$ ipython --no-banner

In [1]: import numpy as np

In [2]: import numpy.linalg as la

In [3]: np.set_printoptions(precision=2, suppress=True, linewidth=200, sign=" ")

In [4]: mat = np.loadtxt("m.csv", delimiter=",")

In [5]: mat
Out[5]: 
array([[ 4., -1., -2.,  0., -2., -3., -1.,  1., -2., -6., -6.,  1., -4., -3.],
       [-1., -6.,  0.,  1.,  3.,  1., -3., -2.,  1.,  0., -6.,  2., -4., -5.],
       [-2.,  0., -2., -5.,  1.,  0., -1.,  1.,  3., -6., -4.,  0.,  4., -2.],
       [ 0.,  1., -5.,  0.,  1., -1., -2.,  1., -2.,  1.,  1., -1., -2., -5.],
       [-2.,  3.,  1.,  1.,  4.,  0.,  0., -1., -2.,  1., -2., -6.,  4., -4.],
       [-3.,  1.,  0., -1.,  0.,  2.,  2.,  6.,  4.,  1., -3.,  4.,  4.,  3.],
       [-1., -3., -1., -2.,  0.,  2., -2.,  0., -2.,  5., -5.,  1., -1., -2.],
       [ 1., -2.,  1.,  1., -1.,  6.,  0.,  0.,  4.,  4.,  0., -1., -1.,  0.],
       [-2.,  1.,  3., -2., -2.,  4., -2.,  4.,  4.,  4., -3., -4.,  4., -4.],
       [-6.,  0., -6.,  1.,  1.,  1.,  5.,  4.,  4., -4.,  1.,  0., -4., -2.],
       [-6., -6., -4.,  1., -2., -3., -5.,  0., -3.,  1.,  6., -4.,  3.,  0.],
       [ 1.,  2.,  0., -1., -6.,  4.,  1., -1., -4.,  0., -4.,  6.,  1.,  1.],
       [-4., -4.,  4., -2.,  4.,  4., -1., -1.,  4., -4.,  3.,  1.,  6., -3.],
       [-3., -5., -2., -5., -4.,  3., -2.,  0., -4., -2.,  0.,  1., -3., -4.]])

In [6]: out = la.inv(mat)

In [7]: round(float(la.slogdet(mat)[0]), 2)
Out[7]: 1.0

In [8]: np.round(la.det(mat) * la.det(out), 2)
Out[8]: np.float64(1.0)

In [9]: rng = np.random.default_rng(9181)

In [10]: feats = np.eye(10, dtype=int)[rng.permutation(10)]

In [11]: feats
Out[11]: 
array([[ 0,  0,  0,  0,  0,  0,  0,  0,  1,  0],
       [ 0,  0,  0,  0,  0,  0,  0,  0,  0,  1],
       [ 0,  0,  1,  0,  0,  0,  0,  0,  0,  0],
       [ 0,  0,  0,  0,  0,  0,  1,  0,  0,  0],
       [ 0,  0,  0,  0,  0,  1,  0,  0,  0,  0],
       [ 0,  0,  0,  0,  0,  0,  0,  1,  0,  0],
       [ 0,  0,  0,  1,  0,  0,  0,  0,  0,  0],
       [ 0,  0,  0,  0,  1,  0,  0,  0,  0,  0],
       [ 0,  1,  0,  0,  0,  0,  0,  0,  0,  0],
       [ 1,  0,  0,  0,  0,  0,  0,  0,  0,  0]])

In [12]: # keeps lengths

In [13]: np.sort(np.abs(la.eigvals(feats)))[::-1]
Out[13]: array([ 1.,  1.,  1.,  1.,  1.,  1.,  1.,  1.,  1.,  1.])

In [14]: la.matrix_power(feats, 2)
Out[14]: 
array([[ 0,  1,  0,  0,  0,  0,  0,  0,  0,  0],
       [ 1,  0,  0,  0,  0,  0,  0,  0,  0,  0],
       [ 0,  0,  1,  0,  0,  0,  0,  0,  0,  0],
       [ 0,  0,  0,  1,  0,  0,  0,  0,  0,  0],
       [ 0,  0,  0,  0,  0,  0,  0,  1,  0,  0],
       [ 0,  0,  0,  0,  1,  0,  0,  0,  0,  0],
       [ 0,  0,  0,  0,  0,  0,  1,  0,  0,  0],
       [ 0,  0,  0,  0,  0,  1,  0,  0,  0,  0],
       [ 0,  0,  0,  0,  0,  0,  0,  0,  0,  1],
       [ 0,  0,  0,  0,  0,  0,  0,  0,  1,  0]])

In [15]: feats @ np.ones(10)
Out[15]: array([ 1.,  1.,  1.,  1.,  1.,  1.,  1.,  1.,  1.,  1.])

In [16]: pr = np.eye(10)[1]

In [17]: for _ in range(5):
    ...:     pr = pr @ feats
    ...:     print(pr.round(2))
    ...: 
[ 0.  0.  0.  0.  0.  0.  0.  0.  0.  1.]
[ 1.  0.  0.  0.  0.  0.  0.  0.  0.  0.]
[ 0.  0.  0.  0.  0.  0.  0.  0.  1.  0.]
[ 0.  1.  0.  0.  0.  0.  0.  0.  0.  0.]
[ 0.  0.  0.  0.  0.  0.  0.  0.  0.  1.]

In [18]: x0 = np.array([5, 1, 3, 5, 4, 1, 4, 4, 2, 1])

In [19]: la.inv(feats)
Out[19]: 
array([[ 0.,  0.,  0.,  0.,  0.,  0.,  0.,  0.,  0.,  1.],
       [ 0.,  0.,  0.,  0.,  0.,  0.,  0.,  0.,  1.,  0.],
       [ 0.,  0.,  1.,  0.,  0.,  0.,  0.,  0.,  0.,  0.],
       [ 0.,  0.,  0.,  0.,  0.,  0.,  1.,  0.,  0.,  0.],
       [ 0.,  0.,  0.,  0.,  0.,  0.,  0.,  1.,  0.,  0.],
       [ 0.,  0.,  0.,  0.,  1.,  0.,  0.,  0.,  0.,  0.],
       [ 0.,  0.,  0.,  1.,  0.,  0.,  0.,  0.,  0.,  0.],
       [ 0.,  0.,  0.,  0.,  0.,  1.,  0.,  0.,  0.,  0.],
       [ 1.,  0.,  0.,  0.,  0.,  0.,  0.,  0.,  0.,  0.],
       [ 0.,  1.,  0.,  0.,  0.,  0.,  0.,  0.,  0.,  0.]])

In [20]: [p for p in range(1, 25) if np.allclose(la.matrix_power(feats, p), np.eye(10))]
Out[20]: [12, 24]

In [21]: x0 = np.array([0, 1, -9, 5, -8, 1, 2, -8, -2, 7])

In [22]: y = feats @ x0

In [23]: c, lr = np.zeros(10), 1 / la.norm(feats, 2) ** 2

In [24]: for i in range(25):
    ...:     c -= lr * feats.T @ (feats @ c - y)
    ...:     if i % 5 == 0: print(i, round(la.norm(feats @ c - y), 2))
    ...: 
0 0.0
5 0.0
10 0.0
15 0.0
20 0.0

In [25]: c
Out[25]: array([ 0.,  1., -9.,  5., -8.,  1.,  2., -8., -2.,  7.])

In [26]: x0 = np.array([0, -2, 1, -1, 1, 2, 2, 2, 0, 0])

In [27]: y = feats @ x0

In [28]: y
Out[28]: array([ 0,  0,  1,  2,  2,  2, -1,  1, -2,  0])

In [29]: la.solve(feats, y + feats[:, 2])
Out[29]: array([ 0., -2.,  2., -1.,  1.,  2.,  2.,  2.,  0.,  0.])

In [30]: la.solve(feats, y)
Out[30]: array([ 0., -2.,  1., -1.,  1.,  2.,  2.,  2.,  0.,  0.])

In [31]: E = np.load("test11.npy")

In [32]: E
Out[32]: 
array([[ 1,  0,  3,  1, -1,  1,  1,  1,  2],
       [ 4,  3,  6,  4,  2,  4,  4,  4,  5],
       [ 5,  4,  7,  5,  3,  5,  5,  5,  6],
       [ 4,  3,  6,  4,  2,  4,  4,  4,  5],
       [ 5,  4,  7,  5,  3,  5,  5,  5,  6],
       [ 1,  0,  3,  1, -1,  1,  1,  1,  2],
       [ 3,  2,  5,  3,  1,  3,  3,  3,  4],
       [ 3,  2,  5,  3,  1,  3,  3,  3,  4],
       [ 0, -1,  2,  0, -2,  0,  0,  0,  1],
       [ 4,  3,  6,  4,  2,  4,  4,  4,  5],
       [ 1,  0,  3,  1, -1,  1,  1,  1,  2],
       [ 0, -1,  2,  0, -2,  0,  0,  0,  1]])

In [33]: # columns 0 and 3 are equal

In [34]: q, V = la.qr(mat[:, :9])[0], la.qr(mat[:, 9:])[0]

In [35]: sv = la.svd(q.T @ V, compute_uv=False)

In [36]: sv
Out[36]: array([ 0.99,  0.88,  0.71,  0.65,  0.53])

In [37]: np.degrees(np.arccos(sv.clip(0, 1)))
Out[37]: array([  6.1 ,  28.19,  44.92,  49.28,  58.13])

In [38]: (sv > 0.9).sum()
Out[38]: np.int64(1)

In [39]: U, sv = la.svd(E)
---------------------------------------------------------------------------
ValueError                                Traceback (most recent call last)
Cell In[39], line 1
----> 1 U, sv = la.svd(E)

ValueError: too many values to unpack (expected 2)

In [40]: U, sv, vt = la.svd(E, full_matrices=False)

In [41]: np.cumsum(sv ** 2) / np.sum(sv ** 2)
Out[41]: array([ 0.97,  1.  ,  1.  ,  1.  ,  1.  ,  1.  ,  1.  ,  1.  ,  1.  ])

In [42]: np.round(sv / sv[0], 2) + 0
Out[42]: array([ 1.  ,  0.18,  0.  ,  0.  ,  0.  ,  0.  ,  0.  ,  0.  ,  0.  ])

In [43]: np.round(U.T @ E @ vt.T, 2) + 0
Out[43]: 
array([[ 33.98,   0.  ,   0.  ,   0.  ,   0.  ,   0.  ,   0.  ,   0.  ,   0.  ],
       [  0.  ,   6.03,   0.  ,   0.  ,   0.  ,   0.  ,   0.  ,   0.  ,   0.  ],
       [  0.  ,   0.  ,   0.  ,   0.  ,   0.  ,   0.  ,   0.  ,   0.  ,   0.  ],
       [  0.  ,   0.  ,   0.  ,   0.  ,   0.  ,   0.  ,   0.  ,   0.  ,   0.  ],
       [  0.  ,   0.  ,   0.  ,   0.  ,   0.  ,   0.  ,   0.  ,   0.  ,   0.  ],
       [  0.  ,   0.  ,   0.  ,   0.  ,   0.  ,   0.  ,   0.  ,   0.  ,   0.  ],
       [  0.  ,   0.  ,   0.  ,   0.  ,   0.  ,   0.  ,   0.  ,   0.  ,   0.  ],
       [  0.  ,   0.  ,   0.  ,   0.  ,   0.  ,   0.  ,   0.  ,   0.  ,   0.  ],
       [  0.  ,   0.  ,   0.  ,   0.  ,   0.  ,   0.  ,   0.  ,   0.  ,   0.  ]])

In [44]: np.round(vt @ vt.T, 2) + 0
Out[44]: 
array([[ 1.,  0.,  0.,  0.,  0.,  0.,  0.,  0.,  0.],
       [ 0.,  1.,  0.,  0.,  0.,  0.,  0.,  0.,  0.],
       [ 0.,  0.,  1.,  0.,  0.,  0.,  0.,  0.,  0.],
       [ 0.,  0.,  0.,  1.,  0.,  0.,  0.,  0.,  0.],
       [ 0.,  0.,  0.,  0.,  1.,  0.,  0.,  0.,  0.],
       [ 0.,  0.,  0.,  0.,  0.,  1.,  0.,  0.,  0.],
       [ 0.,  0.,  0.,  0.,  0.,  0.,  1.,  0.,  0.],
       [ 0.,  0.,  0.,  0.,  0.,  0.,  0.,  1.,  0.],
       [ 0.,  0.,  0.,  0.,  0.,  0.,  0.,  0.,  1.]])
